$ python -q
>>> import numpy as np
>>> import numpy.linalg as la
>>> np.set_printoptions(precision=2, suppress=True, linewidth=100)
>>> E = np.load("x.npy")
>>> E
array([[-35.02,  15.17, -51.56],
       [-24.64,  11.38, -36.89],
       [-21.99,  10.29, -33.08],
       [-20.11,   9.48, -30.34],
       [-19.95,   9.41, -30.1 ],
       [-11.5 ,   5.17, -17.49],
       [ -9.49,   3.96, -14.35],
       [ -7.35,   2.56, -10.95],
       [ -3.94,   0.12,  -5.33],
       [ -2.97,  -0.45,  -3.76],
       [ -2.72,  -0.56,  -3.37],
       [ -2.57,  -0.61,  -3.13],
       [ -2.3 ,  -0.68,  -2.73],
       [ -0.18,  -0.11,  -0.18],
       [ 10.5 ,   7.62,   9.47],
       [ 10.7 ,   7.76,   9.65],
       [ 12.65,   9.08,  11.41],
       [ 14.23,  10.12,  12.84],
       [ 20.24,  13.93,  18.36],
       [ 23.81,  16.08,  21.68],
       [ 25.46,  17.06,  23.23],
       [ 34.19,  22.03,  31.47],
       [ 39.29,  24.82,  36.35],
       [ 47.73,  29.26,  44.47],
       [ 84.68,  47.12,  80.73],
       [ 85.79,  47.63,  81.84],
       [ 86.47,  47.94,  82.51]])
>>> dist = la.norm(E[:, None] - E[None], axis=-1)
>>> dist.mean(axis=1).argmax()
np.int64(26)
>>> np.flatnonzero(dist[16] < dist.mean() / 2)
array([ 8,  9, 10, 11, 12, 13, 14, 15, 16, 17, 18, 19, 20])
>>> u, r1 = E[6], E[12]
>>> round(u @ r1, 2)
np.float64(58.31)
>>> pr = (u @ r1) / (u @ u) * u
>>> r1 - pr
array([-0.52, -1.42, -0.05])
>>> la.matrix_rank(np.outer(u, r1))
np.int64(1)
>>> round(float((r1 - pr) @ u), 2)
-0.0
>>> pr
array([-1.78,  0.74, -2.68])
>>> np.outer(u, r1)
array([[ 21.83,   6.45,  25.91],
       [ -9.11,  -2.69, -10.81],
       [ 33.  ,   9.76,  39.18]])
>>> cen = (E - E.mean(axis=0)) / E.std(axis=0)
>>> np.argwhere(np.abs(cen) > 2)
array([[24,  0],
       [24,  1],
       [24,  2],
       [25,  0],
       [25,  1],
       [25,  2],
       [26,  0],
       [26,  1],
       [26,  2]])
>>> cen.std(axis=0)
array([1., 1., 1.])
>>> beta = la.lstsq(np.delete(cen, 0, axis=1), cen[:, 0])[0]
>>> np.round(1 - np.var(cen[:, 0] - np.delete(cen, 0, axis=1) @ beta), 2)
np.float64(1.0)
>>> beta
array([0.19, 0.84])
>>> arr = np.array([[-0.11, -0.7, 3.04, 0.01, 0.88, -0.84, -2.1, 0.63],
...     [1.19, 0.73, -0.76, -7.16, 3.56, 1.36, 0.07, 2.77],
...     [-0.48, -2.03, 5.64, 4.82, -0.82, -2.33, -4.32, -1.22],
...     [-0.85, 0.36, 2.8, 2.76, -2.94, -1.45, 6.49, -0.17],
...     [0.33, -0.27, -6.43, 0.56, 1.38, 2.05, -8.02, -1.92],
...     [-2.74, -1.38, 1.68, 4.06, 2.76, -0.62, -14.48, 0.14],
...     [-1.0, -0.48, 0.43, 3.52, -0.9, -0.59, -2.61, -1.05],
...     [-0.02, -0.3, 4.05, -1.92, 1.38, -0.89, 0.07, 1.83]])
>>> # looks like rank 4
>>> round(float(la.norm(arr, 2) / la.norm(arr)), 2)
0.77
>>> W0 = np.loadtxt("sample2.csv", delimiter=",")
>>> W0
array([[ 1.5 ,  0.5 , -0.32,  0.3 ],
       [-1.4 ,  0.2 , -0.05,  0.  ],
       [ 0.4 , -0.7 ,  0.8 , -0.8 ],
       [-2.5 , -0.3 , -0.86,  0.9 ],
       [ 1.2 ,  0.5 , -0.42,  0.4 ],
       [ 0.9 ,  0.5 ,  0.41, -0.4 ],
       [ 1.2 ,  0.2 ,  1.81, -1.8 ],
       [ 1.  ,  0.7 , -0.23,  0.3 ],
       [ 0.8 , -1.2 ,  0.46, -0.5 ],
       [ 0.2 ,  0.  , -1.25,  1.3 ],
       [-0.6 , -1.7 , -0.58,  0.6 ],
       [-0.4 , -0.6 , -2.01,  2.  ],
       [-0.1 ,  0.6 ,  0.35, -0.4 ],
       [-1.2 , -1.  ,  0.7 , -0.7 ],
       [ 0.7 ,  0.2 ,  0.48, -0.5 ],
       [ 1.6 ,  1.1 ,  2.32, -2.2 ],
       [-0.3 , -0.1 , -0.23,  0.1 ],
       [-0.3 , -0.2 , -1.44,  1.5 ],
       [-1.3 ,  0.9 , -1.04,  1.1 ],
       [-1.3 ,  0.7 , -0.71,  0.7 ],
       [ 0.9 , -1.5 ,  0.53, -0.5 ]])
>>> idx = W0[:, 0] > np.median(W0[:, 0])
>>> u = W0[idx].mean(axis=0) - W0[~idx].mean(axis=0)
>>> idx.astype(int)
array([1, 0, 1, 0, 1, 1, 1, 1, 1, 0, 0, 0, 0, 0, 1, 1, 0, 0, 0, 0, 1])
>>> u
array([ 1.86,  0.17,  1.23, -1.22])
>>> round(float((((W0 - W0.mean(axis=0)) @ u > 0) == idx).mean()), 2)
0.95
>>> J = np.loadtxt("block11.csv", delimiter=",")
>>> J
array([[  4.,  -8.,   0.,   4.,  12.,   0.],
       [  8., -16.,   0.,   8.,  24.,   0.],
       [  2.,  -4.,   0.,   2.,   6.,   0.],
       [  6., -12.,   0.,   6.,  18.,   0.]])
>>> Uu, s, vt = la.svd(J)
>>> evecs = vt[:(s > 1e-8).sum()]
>>> rng = np.random.default_rng(7790)
>>> vec = J[3] + 2 * J[2] + rng.integers(2) * np.eye(6)[3]
>>> vec
array([ 10., -20.,   0.,  11.,  30.,   0.])
>>> np.allclose(evecs.T @ evecs @ vec, vec)
False
>>> evecs.T @ evecs
array([[ 0.07, -0.13,  0.  ,  0.07,  0.2 ,  0.  ],
       [-0.13,  0.27,  0.  , -0.13, -0.4 ,  0.  ],
       [ 0.  ,  0.  ,  0.  ,  0.  ,  0.  ,  0.  ],
       [ 0.07, -0.13,  0.  ,  0.07,  0.2 ,  0.  ],
       [ 0.2 , -0.4 ,  0.  ,  0.2 ,  0.6 ,  0.  ],
       [ 0.  ,  0.  ,  0.  ,  0.  ,  0.  ,  0.  ]])
>>> np.diag(evecs.T @ evecs)
array([0.07, 0.27, 0.  , 0.07, 0.6 , 0.  ])
>>> round(la.norm(vec - evecs.T @ evecs @ vec), 2)
np.float64(0.97)
>>> la.matrix_rank(np.vstack([J, vec]))
np.int64(2)
>>> W2 = W0[[8, 20]].astype(float)
>>> for _ in range(7):
...     idx = la.norm(W0[:, None] - W2, axis=-1).argmin(axis=1)
...     W2 = np.array([W0[idx == j].mean(axis=0) for j in range(2)])
... 
>>> idx
array([0, 0, 1, 0, 0, 1, 1, 0, 1, 0, 0, 0, 0, 0, 1, 1, 0, 0, 0, 0, 1])
>>> np.abs(W2[1] - W2[0]).argmax()
np.int64(2)
